% ipython --no-banner

In [1]: import numpy as np

In [2]: np.set_printoptions(precision=3, suppress=True, linewidth=140, sign=" ")

In [3]: def tidy(a):
   ...:     return np.round(a, 3) + 0
   ...: 

In [4]: W0 = np.load("case16.npy")

In [5]: tidy(W0)
Out[5]: 
array([[-1.257, -0.301, -1.359,  0.586, -0.156,  0.336, -0.031],
       [ 0.157, -1.302, -0.271, -0.969,  0.895,  0.473,  0.492],
       [ 0.629, -0.212,  0.199,  0.578, -0.542,  1.694, -0.157],
       [ 0.393,  1.338, -0.709, -0.107,  1.059,  0.517,  0.392],
       [-0.55 ,  0.286,  0.447, -0.192, -0.618,  0.214,  1.718],
       [ 0.393, -0.515,  0.195,  1.524,  0.762, -0.448,  0.662],
       [-1.179,  0.176,  1.14 ,  0.116,  0.892,  0.531, -0.435]])

In [6]: tidy(W0.T @ W0)
Out[6]: 
array([[ 4.,  0.,  0.,  0.,  0.,  0.,  0.],
       [ 0.,  4.,  0.,  0.,  0.,  0.,  0.],
       [ 0.,  0.,  4.,  0.,  0.,  0.,  0.],
       [ 0.,  0.,  0.,  4.,  0.,  0.,  0.],
       [ 0.,  0.,  0.,  0.,  4.,  0.,  0.],
       [ 0.,  0.,  0.,  0.,  0.,  4.,  0.],
       [ 0.,  0.,  0.,  0.,  0.,  0.,  4.]])

In [7]: vec = np.array([0, 8, 1, 4, 5, 0, 6])

In [8]: rhs = W0 @ vec

In [9]: beta, lr = np.zeros(7), 1 / np.linalg.norm(W0, 2) ** 2

In [10]: for i in range(25):
    ...:     beta -= lr * W0.T @ (W0 @ beta - rhs)
    ...:     if i % 5 == 0: print(i, round(np.linalg.norm(W0 @ beta - rhs), 3))
    ...: 
0 0.0
5 0.0
10 0.0
15 0.0
20 0.0

In [11]: print(tidy(np.linalg.cond(W0)))
1.0

In [12]: tidy(beta)
Out[12]: array([ 0.,  8.,  1.,  4.,  5.,  0.,  6.])

In [13]: rng = np.random.default_rng(372)

In [14]: idx = rng.permutation(7)

In [15]: out = W0[:, idx] * rng.choice([-1, 1], 7)

In [16]: tidy(out)
Out[16]: 
array([[ 1.257, -0.301, -0.336,  0.586, -0.031,  0.156, -1.359],
       [-0.157, -1.302, -0.473, -0.969,  0.492, -0.895, -0.271],
       [-0.629, -0.212, -1.694,  0.578, -0.157,  0.542,  0.199],
       [-0.393,  1.338, -0.517, -0.107,  0.392, -1.059, -0.709],
       [ 0.55 ,  0.286, -0.214, -0.192,  1.718,  0.618,  0.447],
       [-0.393, -0.515,  0.448,  1.524,  0.662, -0.762,  0.195],
       [ 1.179,  0.176, -0.531,  0.116, -0.435, -0.892,  1.14 ]])

In [17]: Uu, _, VT = np.linalg.svd(W0.T @ out)

In [18]: tidy(np.linalg.lstsq(W0, out)[0])
Out[18]: 
array([[-1.,  0.,  0.,  0.,  0.,  0.,  0.],
       [ 0.,  1.,  0.,  0.,  0.,  0.,  0.],
       [ 0.,  0.,  0.,  0.,  0.,  0.,  1.],
       [ 0.,  0.,  0.,  1.,  0.,  0.,  0.],
       [ 0.,  0.,  0.,  0.,  0., -1.,  0.],
       [ 0.,  0., -1.,  0.,  0.,  0.,  0.],
       [ 0.,  0.,  0.,  0.,  1.,  0.,  0.]])

In [19]: idx
Out[19]: array([ 0,  1,  5,  3,  6,  4,  2])

In [20]: tidy(Uu @ VT)
Out[20]: 
array([[-1.,  0.,  0.,  0.,  0.,  0.,  0.],
       [ 0.,  1.,  0.,  0.,  0.,  0.,  0.],
       [ 0.,  0.,  0.,  0.,  0.,  0.,  1.],
       [ 0.,  0.,  0.,  1.,  0.,  0.,  0.],
       [ 0.,  0.,  0.,  0.,  0., -1.,  0.],
       [ 0.,  0., -1.,  0.,  0.,  0.,  0.],
       [ 0.,  0.,  0.,  0.,  1.,  0.,  0.]])

In [21]: tidy(np.linalg.svd(out, compute_uv=False))
Out[21]: array([ 2.,  2.,  2.,  2.,  2.,  2.,  2.])

In [22]: vec = np.array([2, -5, -3, 1, 4, 0, 3])

In [23]: (W0 @ vec).argmax()
Out[23]: np.int64(1)

In [24]: print(tidy(W0 @ np.eye(7)[6]))
[-0.031  0.492 -0.157  0.392  1.718  0.662 -0.435]

In [25]: np.linalg.norm(W0 @ vec) <= np.linalg.norm(W0, 2) * np.linalg.norm(vec) + 1e-9
Out[25]: np.True_

In [26]: J = np.array([[0, 1, 1, 0, 0],
    ...:     [1, 0, 1, 0, 0],
    ...:     [1, 1, 0, 0, 0],
    ...:     [0, 0, 0, 0, 1],
    ...:     [0, 0, 0, 1, 0]])

In [27]: # 2 blocks once reordered

In [28]: (J != 0).astype(int)
Out[28]: 
array([[ 0,  1,  1,  0,  0],
       [ 1,  0,  1,  0,  0],
       [ 1,  1,  0,  0,  0],
       [ 0,  0,  0,  0,  1],
       [ 0,  0,  0,  1,  0]])

In [29]: np.flatnonzero(np.linalg.matrix_power((J != 0) + (J.T != 0) + np.eye(5), 5)[2])
Out[29]: array([ 0,  1,  2])

In [30]: tidy(np.linalg.norm(J, 2))
Out[30]: np.float64(2.0)

In [31]: tidy(np.linalg.norm(J, "nuc"))
Out[31]: np.float64(6.0)

In [32]: J[3] @ J[0]
Out[32]: np.int64(0)

In [33]: tidy(np.linalg.norm(J[3], 1)), tidy(np.linalg.norm(J[3], np.inf))
Out[33]: (np.float64(1.0), np.float64(1.0))

In [34]: print(tidy(np.linalg.norm(J, axis=1)))
[ 1.414  1.414  1.414  1.     1.   ]

In [35]: ev, V = np.linalg.eig(J)

In [36]: tidy(np.sort(np.linalg.eigvals(np.linalg.inv(J))))
Out[36]: array([-1. , -1. , -1. ,  0.5,  1. ])

In [37]: tidy(J @ V[:, 0] - ev[0] * V[:, 0])
Out[37]: array([ 0.,  0.,  0.,  0.,  0.])

In [38]: arr = np.load("w.npy")

In [39]: print(arr)
[[  0   0   0   0   0   0   0]
 [ -2  -4   0  -2   2   2   6]
 [ -9 -18   0  -9   9   9  27]
 [ -9 -18   0  -9   9   9  27]
 [ -2  -4   0  -2   2   2   6]
 [ -5 -10   0  -5   5   5  15]
 [ -9 -18   0  -9   9   9  27]
 [  0   0   0   0   0   0   0]
 [ -3  -6   0  -3   3   3   9]
 [ -1  -2   0  -1   1   1   3]
 [ -8 -16   0  -8   8   8  24]
 [ -4  -8   0  -4   4   4  12]
 [ -6 -12   0  -6   6   6  18]
 [ -3  -6   0  -3   3   3   9]]

In [40]: # looks like rank 1

In [41]: Uu, s, VT = np.linalg.svd(arr)

In [42]: np.argmax(s[:-1] / (s[1:] + 1e-6)) + 1
Out[42]: np.int64(1)

In [43]: tidy(s)
Out[43]: array([ 83.588,   0.   ,   0.   ,   0.   ,   0.   ,   0.   ,   0.   ])

In [44]: out = Uu[:, :1] @ np.diag(s[:1]) @ VT[:1]

In [45]: print(tidy(np.abs(arr - out).max()))
0.0

In [46]: np.linalg.matrix_rank(out)
Out[46]: np.int64(1)

In [47]: Uu, s, VT = np.linalg.svd(arr)

In [48]: V = VT[:(s > 1e-8).sum()]

In [49]: vec = arr[3] + -3 * arr[5] + rng.integers(2) * np.eye(7)[4]

In [50]: vec
Out[50]: array([  6.,  12.,   0.,   6.,  -6.,  -6., -18.])

In [51]: tidy(np.linalg.norm(vec - V.T @ V @ vec))
Out[51]: np.float64(0.0)

In [52]: tidy(V.T @ V)
Out[52]: 
array([[ 0.059,  0.118,  0.   ,  0.059, -0.059, -0.059, -0.176],
       [ 0.118,  0.235,  0.   ,  0.118, -0.118, -0.118, -0.353],
       [ 0.   ,  0.   ,  0.   ,  0.   ,  0.   ,  0.   ,  0.   ],
       [ 0.059,  0.118,  0.   ,  0.059, -0.059, -0.059, -0.176],
       [-0.059, -0.118,  0.   , -0.059,  0.059,  0.059,  0.176],
       [-0.059, -0.118,  0.   , -0.059,  0.059,  0.059,  0.176],
       [-0.176, -0.353,  0.   , -0.176,  0.176,  0.176,  0.529]])

In [53]: tidy(np.diag(V.T @ V))
Out[53]: array([ 0.059,  0.235,  0.   ,  0.059,  0.059,  0.059,  0.529])
